$ ipython --no-banner

In [1]: import numpy as np

In [2]: np.set_printoptions(precision=4, suppress=True, linewidth=140)

In [3]: rd = lambda a: np.round(a, 4) + 0

In [4]: feats = np.array([[13.0, -16.0, -20.0, 16.0, 20.0, -4.0, 16.0],
   ...:     [-16.0, 13.0, 20.0, -16.0, -20.0, 4.0, -16.0],
   ...:     [-20.0, 20.0, 22.0, -20.0, -25.0, 5.0, -20.0],
   ...:     [16.0, -16.0, -20.0, 13.0, 20.0, -4.0, 16.0],
   ...:     [20.0, -20.0, -25.0, 20.0, 22.0, -5.0, 20.0],
   ...:     [-4.0, 4.0, 5.0, -4.0, -5.0, -2.0, -4.0],
   ...:     [16.0, -16.0, -20.0, 16.0, 20.0, -4.0, 13.0]])

In [5]: print(rd(np.abs(np.linalg.svd(feats)[2][-1])))
[0.     0.4811 0.0088 0.3016 0.0088 0.0637 0.8206]

In [6]: print([round(float(x), 4) for x in np.linalg.svd(feats, compute_uv=False)[:3]])
[112.0, 3.0, 3.0]

In [7]: print(round(np.log10(np.linalg.cond(feats))))
2

In [8]: print(np.linalg.cond(feats) > 100)
False

In [9]: print(rd(np.linalg.norm(feats, 2) / np.linalg.norm(feats)))
0.9979

In [10]: evals, vecs = np.linalg.eigh(feats)

In [11]: x0 = np.array([1, 1, 2, 5, 4, 3, 3])

In [12]: print(x0 @ feats @ x0)
1326.0

In [13]: print(np.abs(feats).sum(axis=1).max(), rd(np.abs(evals).max()))
132.0 112.0

In [14]: print(x0 @ feats @ x0 / (x0 @ x0), rd(evals[0]), rd(evals[-1]))
20.4 -3.0 112.0

In [15]: print((np.sign(vecs[:, -1].round(6)) == np.sign(vecs[0, -1].round(6))).astype(int))
[1 0 0 1 1 0 1]

In [16]: print(rd(np.linalg.eigvalsh(feats[1:, 1:])))
[-3. -3. -3. -3. -3. 96.]

In [17]: other = np.linalg.invert(feats)
Traceback (most recent call last):
  Cell In[17], line 1
    other = np.linalg.invert(feats)
AttributeError: module 'numpy.linalg' has no attribute 'invert'


In [18]: other = np.linalg.inv(feats)

In [19]: print(rd(np.linalg.det(feats) * other))
[[-23328.  -3888.  -4860.   3888.   4860.   -972.   3888.]
 [ -3888. -23328.   4860.  -3888.  -4860.    972.  -3888.]
 [ -4860.   4860. -21141.  -4860.  -6075.   1215.  -4860.]
 [  3888.  -3888.  -4860. -23328.   4860.   -972.   3888.]
 [  4860.  -4860.  -6075.   4860. -21141.  -1215.   4860.]
 [  -972.    972.   1215.   -972.  -1215. -26973.   -972.]
 [  3888.  -3888.  -4860.   3888.   4860.   -972. -23328.]]

In [20]: print(rd(other))
[[-0.2857 -0.0476 -0.0595  0.0476  0.0595 -0.0119  0.0476]
 [-0.0476 -0.2857  0.0595 -0.0476 -0.0595  0.0119 -0.0476]
 [-0.0595  0.0595 -0.2589 -0.0595 -0.0744  0.0149 -0.0595]
 [ 0.0476 -0.0476 -0.0595 -0.2857  0.0595 -0.0119  0.0476]
 [ 0.0595 -0.0595 -0.0744  0.0595 -0.2589 -0.0149  0.0595]
 [-0.0119  0.0119  0.0149 -0.0119 -0.0149 -0.3304 -0.0119]
 [ 0.0476 -0.0476 -0.0595  0.0476  0.0595 -0.0119 -0.2857]]

In [21]: print(rd(feats @ other))
[[1. 0. 0. 0. 0. 0. 0.]
 [0. 1. 0. 0. 0. 0. 0.]
 [0. 0. 1. 0. 0. 0. 0.]
 [0. 0. 0. 1. 0. 0. 0.]
 [0. 0. 0. 0. 1. 0. 0.]
 [0. 0. 0. 0. 0. 1. 0.]
 [0. 0. 0. 0. 0. 0. 1.]]

In [22]: print(np.allclose(other, feats.T))
False

In [23]: print(rd(np.linalg.slogdet(feats)[0]))
1.0

In [24]: M = np.load("data.npy")

In [25]: print(rd(M))
[[ 0.1162  0.0064 -0.0608 -0.2619 -0.0612 -0.1458  0.0236 -0.0694]
 [ 0.0064  0.2566 -0.0102  0.1316  0.2334 -0.3036  0.1507 -0.0627]
 [-0.0608 -0.0102  0.2513  0.1394  0.0205  0.181   0.03   -0.3617]
 [-0.2619  0.1316  0.1394  0.6737  0.2728  0.163   0.0334  0.1112]
 [-0.0612  0.2334  0.0205  0.2728  0.2512 -0.1986  0.1246 -0.0084]
 [-0.1458 -0.3036  0.181   0.163  -0.1986  0.5665 -0.1814 -0.0215]
 [ 0.0236  0.1507  0.03    0.0334  0.1246 -0.1814  0.1017 -0.1328]
 [-0.0694 -0.0627 -0.3617  0.1112 -0.0084 -0.0215 -0.1328  0.7827]]

In [26]: # null space of dimension 5

In [27]: Uu, sv, Vt = np.linalg.svd(feats)

In [28]: print(np.argmax(sv[:-1] / (sv[1:] + 1e-6)) + 1)
1

In [29]: print(rd(sv))
[112.   3.   3.   3.   3.   3.   3.]

In [30]: other = Uu[:, :1] @ np.diag(sv[:1]) @ Vt[:1]

In [31]: print(rd(np.linalg.norm(feats - other) / np.linalg.norm(feats)))
0.0655

In [32]: print(np.linalg.matrix_rank(other))
1

In [33]: print(np.linalg.matrix_rank(feats, rtol=0.05))
1

In [34]: Uu, sv, Vt = np.linalg.svd(M)

In [35]: vecs = Vt[:(sv > 1e-8).sum()]

In [36]: rng = np.random.default_rng(40)

In [37]: x0 = M[0] + -3 * M[4] + rng.integers(2) * np.eye(8)[2]

In [38]: print(rd(x0))
[ 0.2999 -0.6939  0.8779 -1.0803 -0.8149  0.4501 -0.3501 -0.0442]

In [39]: print(rd(vecs.T @ vecs))
[[ 0.1162  0.0064 -0.0608 -0.2619 -0.0612 -0.1458  0.0236 -0.0694]
 [ 0.0064  0.2566 -0.0102  0.1316  0.2334 -0.3036  0.1507 -0.0627]
 [-0.0608 -0.0102  0.2513  0.1394  0.0205  0.181   0.03   -0.3617]
 [-0.2619  0.1316  0.1394  0.6737  0.2728  0.163   0.0334  0.1112]
 [-0.0612  0.2334  0.0205  0.2728  0.2512 -0.1986  0.1246 -0.0084]
 [-0.1458 -0.3036  0.181   0.163  -0.1986  0.5665 -0.1814 -0.0215]
 [ 0.0236  0.1507  0.03    0.0334  0.1246 -0.1814  0.1017 -0.1328]
 [-0.0694 -0.0627 -0.3617  0.1112 -0.0084 -0.0215 -0.1328  0.7827]]

In [40]: print(rd(M @ np.linalg.pinv(M) @ M))
[[ 0.1162  0.0064 -0.0608 -0.2619 -0.0612 -0.1458  0.0236 -0.0694]
 [ 0.0064  0.2566 -0.0102  0.1316  0.2334 -0.3036  0.1507 -0.0627]
 [-0.0608 -0.0102  0.2513  0.1394  0.0205  0.181   0.03   -0.3617]
 [-0.2619  0.1316  0.1394  0.6737  0.2728  0.163   0.0334  0.1112]
 [-0.0612  0.2334  0.0205  0.2728  0.2512 -0.1986  0.1246 -0.0084]
 [-0.1458 -0.3036  0.181   0.163  -0.1986  0.5665 -0.1814 -0.0215]
 [ 0.0236  0.1507  0.03    0.0334  0.1246 -0.1814  0.1017 -0.1328]
 [-0.0694 -0.0627 -0.3617  0.1112 -0.0084 -0.0215 -0.1328  0.7827]]

In [41]: print(np.unique(M.round(6), axis=0).shape)
(8, 8)

In [42]: print(np.allclose(M[:-1].T @ np.linalg.lstsq(M[:-1].T, M[-1])[0], M[-1]))
True

In [43]: print(np.linalg.lstsq(M[:-1].T, M[-1])[2])
3

In [44]: print(rd(np.trace(np.linalg.pinv(M) @ M)))
3.0

In [45]: u = np.array([3, 2, 3, 0, 1, 3, 0])

In [46]: other = feats + np.outer(u, np.eye(7)[4])

In [47]: print(np.linalg.matrix_rank(other - feats))
1

In [48]: print(other)
[[ 13. -16. -20.  16.  23.  -4.  16.]
 [-16.  13.  20. -16. -18.   4. -16.]
 [-20.  20.  22. -20. -22.   5. -20.]
 [ 16. -16. -20.  13.  20.  -4.  16.]
 [ 20. -20. -25.  20.  23.  -5.  20.]
 [ -4.   4.   5.  -4.  -2.  -2.  -4.]
 [ 16. -16. -20.  16.  20.  -4.  13.]]
